% python3 -q
>>> import numpy as np
>>> np.set_printoptions(precision=3, suppress=True, linewidth=160)
>>> rd = lambda a: np.round(a, 3) + 0
>>> other = np.array([[0, -3, -5], [-9, 4, -1], [2, 7, 1], [-4, -1, 3], [-9, 8, 8]])
>>> Z = np.array([[1, 2, 0, 1, 0, 2, 2, 1],
...     [1, 1, 0, 1, 2, 1, 1, 1],
...     [2, 1, 2, 0, 2, 1, 1, 1]])
>>> F = other @ Z
>>> print(F)
[[-13  -8 -10  -3 -16  -8  -8  -8]
 [ -7 -15  -2  -5   6 -15 -15  -6]
 [ 11  12   2   9  16  12  12  10]
 [  1  -6   6  -5   4  -6  -6  -2]
 [ 15  -2  16  -1  32  -2  -2   7]]
>>> rk = np.linalg.matrix_rank(F)
>>> print(rk)
3
>>> null = np.linalg.svd(F)[2][rk:].T
>>> print([int(np.linalg.matrix_rank(F[:, :j + 1])) for j in range(8)])
[1, 2, 3, 3, 3, 3, 3, 3]
>>> print([int(np.linalg.matrix_rank(F[:i])) for i in range(1, len(F) + 1)])
[1, 2, 3, 3, 3]
>>> print([int(np.linalg.matrix_rank(np.delete(F, i, axis=0))) for i in range(5)])
[3, 3, 3, 3, 3]
>>> print(np.linalg.matrix_rank(F.T @ F), np.linalg.matrix_rank(F @ F.T))
3 3
>>> left, sv, Vh = np.linalg.svd(F)
>>> evecs = Vh[:(sv > 1e-8).sum()]
>>> rng = np.random.default_rng(874838)
>>> x = F[1] + -2 * F[2] + rng.integers(2) * np.eye(8)[1]
>>> print(x)
[-29. -38.  -6. -23. -26. -39. -39. -26.]
>>> print(rd(np.diag(evecs.T @ evecs)))
[0.268 0.275 0.667 0.268 0.87  0.275 0.275 0.101]
>>> print(np.allclose(evecs.T @ evecs @ x, x))
False
>>> print(rd(evecs.T @ evecs))
[[ 0.268  0.116  0.333 -0.065  0.174  0.116  0.116  0.101]
 [ 0.116  0.275  0.     0.116 -0.087  0.275  0.275  0.116]
 [ 0.333  0.     0.667 -0.333  0.     0.     0.     0.   ]
 [-0.065  0.116 -0.333  0.268  0.174  0.116  0.116  0.101]
 [ 0.174 -0.087  0.     0.174  0.87  -0.087 -0.087  0.174]
 [ 0.116  0.275  0.     0.116 -0.087  0.275  0.275  0.116]
 [ 0.116  0.275  0.     0.116 -0.087  0.275  0.275  0.116]
 [ 0.101  0.116  0.     0.101  0.174  0.116  0.116  0.101]]
>>> print(np.linalg.matrix_rank(np.vstack([F, x])))
4
>>> print(rd(np.linalg.norm(x - evecs.T @ evecs @ x)))
0.851
>>> other = F + rng.integers(-2, 3, (5, 3)) @ rng.integers(-2, 3, (3, 8))
>>> print(other)
[[-15  -7 -13  -1 -10  -6 -10 -11]
 [ -6 -19   1  -9   7 -13 -15  -5]
 [ 10  15   0  11  15   8  10  10]
 [  0  -5   5  -5   5  -9  -9  -2]
 [ 14  -1  15  -1  33  -5  -5   7]]
>>> print(rd(np.linalg.svd(other - F, compute_uv=False)))
[10.635  7.84   5.237  0.     0.   ]
>>> print(other - F)
[[-2  1 -3  2  6  2 -2 -3]
 [ 1 -4  3 -4  1  2  0  1]
 [-1  3 -2  2 -1 -4 -2  0]
 [-1  1 -1  0  1 -3 -3  0]
 [-1  1 -1  0  1 -3 -3  0]]
>>> x = np.array([1, 0, 1, 0, 3, 3, 3, 2])
>>> h = np.maximum(other @ x, 0)
>>> print(np.maximum(other @ x, 0) - np.maximum(-other @ x, 0))
[-128  -78  129  -38  112]
>>> print(np.tanh(other @ x))
[-1. -1.  1. -1.  1.]
>>> print(other * (h > 1e-9)[:, None])
[[ 0  0  0  0  0  0  0  0]
 [ 0  0  0  0  0  0  0  0]
 [10 15  0 11 15  8 10 10]
 [ 0  0  0  0  0  0  0  0]
 [14 -1 15 -1 33 -5 -5  7]]
>>> print(h)
[  0   0 129   0 112]
>>> lab = rng.integers(0, 2, 9)
>>> m1 = np.triu((lab[:, None] == lab) & (rng.random((9, 9)) < 0.8), 1).astype(int)
>>> m1 += m1.T
>>> print(m1)
[[0 0 0 0 0 0 1 0 0]
 [0 0 1 0 1 1 0 1 1]
 [0 1 0 0 1 1 0 1 1]
 [0 0 0 0 0 0 1 0 0]
 [0 1 1 0 0 0 0 0 1]
 [0 1 1 0 0 0 0 0 0]
 [1 0 0 1 0 0 0 0 0]
 [0 1 1 0 0 0 0 0 1]
 [0 1 1 0 1 0 0 1 0]]
>>> left, sv, Vh = np.linalg.svd(m1)
>>> evecs = Vh[:(sv > 1e-8).sum()]
>>> x = m1[4] + 2 * m1[2] + rng.integers(2) * np.eye(9)[5]
>>> print(x)
[0. 3. 1. 0. 2. 2. 0. 2. 3.]
>>> print(rd(np.linalg.norm(x - evecs.T @ evecs @ x)))
0.0
>>> print(rd(np.diag(evecs.T @ evecs)))
[0.5 1.  1.  0.5 0.5 1.  1.  0.5 1. ]
>>> print(m1.sum(axis=0))
[1 5 5 1 3 2 2 3 4]
>>> print(np.argwhere(np.triu(m1)))
[[0 6]
 [1 2]
 [1 4]
 [1 5]
 [1 7]
 [1 8]
 [2 4]
 [2 5]
 [2 7]
 [2 8]
 [3 6]
 [4 8]
 [7 8]]
>>> Lm = np.diag(m1.sum(axis=1)) - m1
>>> print(Lm @ np.ones(9))
[0. 0. 0. 0. 0. 0. 0. 0. 0.]
>>> print((np.linalg.eigvalsh(Lm) < 1e-8).sum())
2
>>> print(round(np.linalg.det(Lm[1:, 1:])))
0
>>> print(np.linalg.matrix_rank(Lm))
7
>>> other = np.array([[-1], [5], [-2], [-5]])
>>> Z = np.array([[0, -5, -3, 3, 4, -2]])
>>> M = other @ Z + 0.05 * rng.normal(size=(4, 6))
>>> print(rd(M))
[[ -0.05    5.007   2.984  -2.975  -4.044   2.063]
 [  0.007 -25.007 -14.997  14.987  20.058  -9.926]
 [  0.072   9.954   5.92   -6.027  -7.912   4.015]
 [  0.052  24.986  14.967 -15.01  -20.15   10.054]]
>>> other = M / np.linalg.norm(M, axis=1, keepdims=True)
>>> cov = other @ other.T
>>> print(rd(np.degrees(np.arccos(np.clip(cov[1, 2], -1, 1)))))
179.476
>>> print(rd(cov[1]))
[-1.  1. -1. -1.]
>>> print(np.argsort(-np.linalg.norm(M, axis=0).round(6), kind="stable")[:3])
[1 4 3]
>>> print(rd(np.linalg.norm(M, 2) / np.linalg.norm(M)))
1.0
>>> print([round(float(x), 3) for x in np.linalg.svd(M, compute_uv=False)[:3]])
[58.898, 0.137, 0.123]
>>> feats = np.load("sample12.npy")
>>> print(feats)
[[21.  8.  0. 20. 20.  0. 20.  8. 16.  4. 20. 12.]
 [ 8.  9.  0. 10. 10.  0. 10.  4.  8.  2. 10.  6.]
 [ 0.  0.  5.  0.  0.  0.  0.  0.  0.  0.  0.  0.]
 [20. 10.  0. 30. 25.  0. 25. 10. 20.  5. 25. 15.]
 [20. 10.  0. 25. 30.  0. 25. 10. 20.  5. 25. 15.]
 [ 0.  0.  0.  0.  0.  5.  0.  0.  0.  0.  0.  0.]
 [20. 10.  0. 25. 25.  0. 30. 10. 20.  5. 25. 15.]
 [ 8.  4.  0. 10. 10.  0. 10.  9.  8.  2. 10.  6.]
 [16.  8.  0. 20. 20.  0. 20.  8. 21.  4. 20. 12.]
 [ 4.  2.  0.  5.  5.  0.  5.  2.  4.  6.  5.  3.]
 [20. 10.  0. 25. 25.  0. 25. 10. 20.  5. 30. 15.]
 [12.  6.  0. 15. 15.  0. 15.  6. 12.  3. 15. 14.]]
>>> print(feats @ feats)
[[2585. 1280.    0. 3200. 3200.    0. 3200. 1280. 2560.  640. 3200. 1920.]
 [1280.  665.    0. 1600. 1600.    0. 1600.  640. 1280.  320. 1600.  960.]
 [   0.    0.   25.    0.    0.    0.    0.    0.    0.    0.    0.    0.]
 [3200. 1600.    0. 4025. 4000.    0. 4000. 1600. 3200.  800. 4000. 2400.]
 [3200. 1600.    0. 4000. 4025.    0. 4000. 1600. 3200.  800. 4000. 2400.]
 [   0.    0.    0.    0.    0.   25.    0.    0.    0.    0.    0.    0.]
 [3200. 1600.    0. 4000. 4000.    0. 4025. 1600. 3200.  800. 4000. 2400.]
 [1280.  640.    0. 1600. 1600.    0. 1600.  665. 1280.  320. 1600.  960.]
 [2560. 1280.    0. 3200. 3200.    0. 3200. 1280. 2585.  640. 3200. 1920.]
 [ 640.  320.    0.  800.  800.    0.  800.  320.  640.  185.  800.  480.]
 [3200. 1600.    0. 4000. 4000.    0. 4000. 1600. 3200.  800. 4025. 2400.]
 [1920.  960.    0. 2400. 2400.    0. 2400.  960. 1920.  480. 2400. 1465.]]
>>> print(np.flatnonzero(np.linalg.matrix_power((feats != 0) + (feats.T != 0) + np.eye(12), 12)[2]))
[2]
>>> lab = rng.permutation(12)
>>> other = feats[:, lab] * rng.choice([-1, 1], 12)
>>> print(other)
[[ -4.  16.  20. -20.  -8.  -0. -21.  20.  -0.  20.  12.   8.]
 [ -2.   8.  10. -10.  -4.  -0.  -8.  10.  -0.  10.   6.   9.]
 [ -0.   0.   0.  -0.  -0.  -5.  -0.   0.  -0.   0.   0.   0.]
 [ -5.  20.  25. -25. -10.  -0. -20.  25.  -0.  30.  15.  10.]
 [ -5.  20.  25. -25. -10.  -0. -20.  30.  -0.  25.  15.  10.]
 [ -0.   0.   0.  -0.  -0.  -0.  -0.   0.  -5.   0.   0.   0.]
 [ -5.  20.  25. -30. -10.  -0. -20.  25.  -0.  25.  15.  10.]
 [ -2.   8.  10. -10.  -9.  -0.  -8.  10.  -0.  10.   6.   4.]
 [ -4.  21.  20. -20.  -8.  -0. -16.  20.  -0.  20.  12.   8.]
 [ -6.   4.   5.  -5.  -2.  -0.  -4.   5.  -0.   5.   3.   2.]
 [ -5.  20.  30. -25. -10.  -0. -20.  25.  -0.  25.  15.  10.]
 [ -3.  12.  15. -15.  -6.  -0. -12.  15.  -0.  15.  14.   6.]]
>>> left, _, Vh = np.linalg.svd(feats.T @ other)
>>> print(rd(left @ Vh))
[[ 0.  0.  0.  0.  0.  0. -1.  0.  0.  0.  0.  0.]
 [ 0.  0.  0.  0.  0.  0.  0.  0.  0.  0.  0.  1.]
 [ 0.  0.  0.  0.  0. -1.  0.  0.  0.  0.  0.  0.]
 [ 0.  0.  0.  0.  0.  0.  0.  0.  0.  1.  0.  0.]
 [ 0.  0.  0.  0.  0.  0.  0.  1.  0.  0.  0.  0.]
 [ 0.  0.  0.  0.  0.  0.  0.  0. -1.  0.  0.  0.]
 [ 0.  0.  0. -1.  0.  0.  0.  0.  0.  0.  0.  0.]
 [ 0.  0.  0.  0. -1.  0.  0.  0.  0.  0.  0.  0.]
 [ 0.  1.  0.  0.  0.  0.  0.  0.  0.  0.  0.  0.]
 [-1.  0.  0.  0.  0.  0.  0.  0.  0.  0.  0.  0.]
 [ 0.  0.  1.  0.  0.  0.  0.  0.  0.  0.  0.  0.]
 [ 0.  0.  0.  0.  0.  0.  0.  0.  0.  0.  1.  0.]]
>>> print(rd(np.linalg.lstsq(feats, other)[0]))
[[ 0.  0.  0.  0.  0.  0. -1.  0.  0.  0.  0.  0.]
 [ 0.  0.  0.  0.  0.  0.  0.  0.  0.  0.  0.  1.]
 [ 0.  0.  0.  0.  0. -1.  0.  0.  0.  0.  0.  0.]
 [ 0.  0.  0.  0.  0.  0.  0.  0.  0.  1.  0.  0.]
 [ 0.  0.  0.  0.  0.  0.  0.  1.  0.  0.  0.  0.]
 [ 0.  0.  0.  0.  0.  0.  0.  0. -1.  0.  0.  0.]
 [ 0.  0.  0. -1.  0.  0.  0.  0.  0.  0.  0.  0.]
 [ 0.  0.  0.  0. -1.  0.  0.  0.  0.  0.  0.  0.]
 [ 0.  1.  0.  0.  0.  0.  0.  0.  0.  0.  0.  0.]
 [-1.  0.  0.  0.  0.  0.  0.  0.  0.  0.  0.  0.]
 [ 0.  0.  1.  0.  0.  0.  0.  0.  0.  0.  0.  0.]
 [ 0.  0.  0.  0.  0.  0.  0.  0.  0.  0.  1.  0.]]
>>> print(lab)
[ 9  8 10  6  7  2  0  4  5  3 11  1]
>>> other = np.linalg.inv(feats)
>>> print(rd(np.linalg.det(feats) * np.linalg.det(other)))
1.0
>>> print(np.allclose(other, feats.T))
False
>>> print((np.abs(other) > 1e-9).astype(int))
[[1 1 0 1 1 0 1 1 1 1 1 1]
 [1 1 0 1 1 0 1 1 1 1 1 1]
 [0 0 1 0 0 0 0 0 0 0 0 0]
 [1 1 0 1 1 0 1 1 1 1 1 1]
 [1 1 0 1 1 0 1 1 1 1 1 1]
 [0 0 0 0 0 1 0 0 0 0 0 0]
 [1 1 0 1 1 0 1 1 1 1 1 1]
 [1 1 0 1 1 0 1 1 1 1 1 1]
 [1 1 0 1 1 0 1 1 1 1 1 1]
 [1 1 0 1 1 0 1 1 1 1 1 1]
 [1 1 0 1 1 0 1 1 1 1 1 1]
 [1 1 0 1 1 0 1 1 1 1 1 1]]
>>> print(rd(np.linalg.cond(feats)))
31.0
>>> print(rd(feats @ other))
[[1. 0. 0. 0. 0. 0. 0. 0. 0. 0. 0. 0.]
 [0. 1. 0. 0. 0. 0. 0. 0. 0. 0. 0. 0.]
 [0. 0. 1. 0. 0. 0. 0. 0. 0. 0. 0. 0.]
 [0. 0. 0. 1. 0. 0. 0. 0. 0. 0. 0. 0.]
 [0. 0. 0. 0. 1. 0. 0. 0. 0. 0. 0. 0.]
 [0. 0. 0. 0. 0. 1. 0. 0. 0. 0. 0. 0.]
 [0. 0. 0. 0. 0. 0. 1. 0. 0. 0. 0. 0.]
 [0. 0. 0. 0. 0. 0. 0. 1. 0. 0. 0. 0.]
 [0. 0. 0. 0. 0. 0. 0. 0. 1. 0. 0. 0.]
 [0. 0. 0. 0. 0. 0. 0. 0. 0. 1. 0. 0.]
 [0. 0. 0. 0. 0. 0. 0. 0. 0. 0. 1. 0.]
 [0. 0. 0. 0. 0. 0. 0. 0. 0. 0. 0. 1.]]
>>> J = np.loadtxt("block12.csv", delimiter=",")
>>> print(J)
[[-2.  1.  0.  0.  0.  0.  0.  0.  0.  0.]
 [ 0. -2.  1.  0.  0.  0.  0.  0.  0.  0.]
 [ 0.  0. -2.  1.  0.  0.  0.  0.  0.  0.]
 [ 0.  0.  0. -2.  1.  0.  0.  0.  0.  0.]
 [ 0.  0.  0.  0. -2.  1.  0.  0.  0.  0.]
 [ 0.  0.  0.  0.  0. -2.  1.  0.  0.  0.]
 [ 0.  0.  0.  0.  0.  0. -2.  1.  0.  0.]
 [ 0.  0.  0.  0.  0.  0.  0. -2.  1.  0.]
 [ 0.  0.  0.  0.  0.  0.  0.  0. -2.  1.]
 [ 0.  0.  0.  0.  0.  0.  0.  0.  0. -2.]]
>>> w1 = np.array([[2, 0, 1, 0],
...     [0, 3, 3, 0],
...     [0, 2, 3, 0],
...     [3, 0, 1, 2],
...     [3, 1, 2, 2],
...     [0, 0, 3, 2],
...     [3, 1, 3, 3],
...     [0, 0, 2, 3],
...     [0, 3, 2, 1],
...     [2, 2, 1, 3]])
>>> coef = np.array([3, 1, -1, 1])
>>> act = np.maximum(J @ w1 + coef, 0)
>>> print((act > 0).astype(int))
[[0 1 0 1]
 [1 0 0 1]
 [1 0 0 1]
 [0 1 0 0]
 [0 0 0 0]
 [1 1 0 0]
 [0 0 0 0]
 [1 1 0 0]
 [1 0 0 1]
 [0 0 0 0]]
>>> print(act)
[[0. 4. 0. 1.]
 [3. 0. 0. 1.]
 [6. 0. 0. 3.]
 [0. 2. 0. 0.]
 [0. 0. 0. 0.]
 [6. 2. 0. 0.]
 [0. 0. 0. 0.]
 [3. 4. 0. 0.]
 [5. 0. 0. 2.]
 [0. 0. 0. 0.]]
>>> Z = np.array([[-1, 2], [0, -1], [-2, -1], [-1, 0]])
>>> print(w1 @ Z)
[[ -4   3]
 [ -6  -6]
 [ -6  -5]
 [ -7   5]
 [ -9   3]
 [ -8  -3]
 [-12   2]
 [ -7  -2]
 [ -5  -5]
 [ -7   1]]
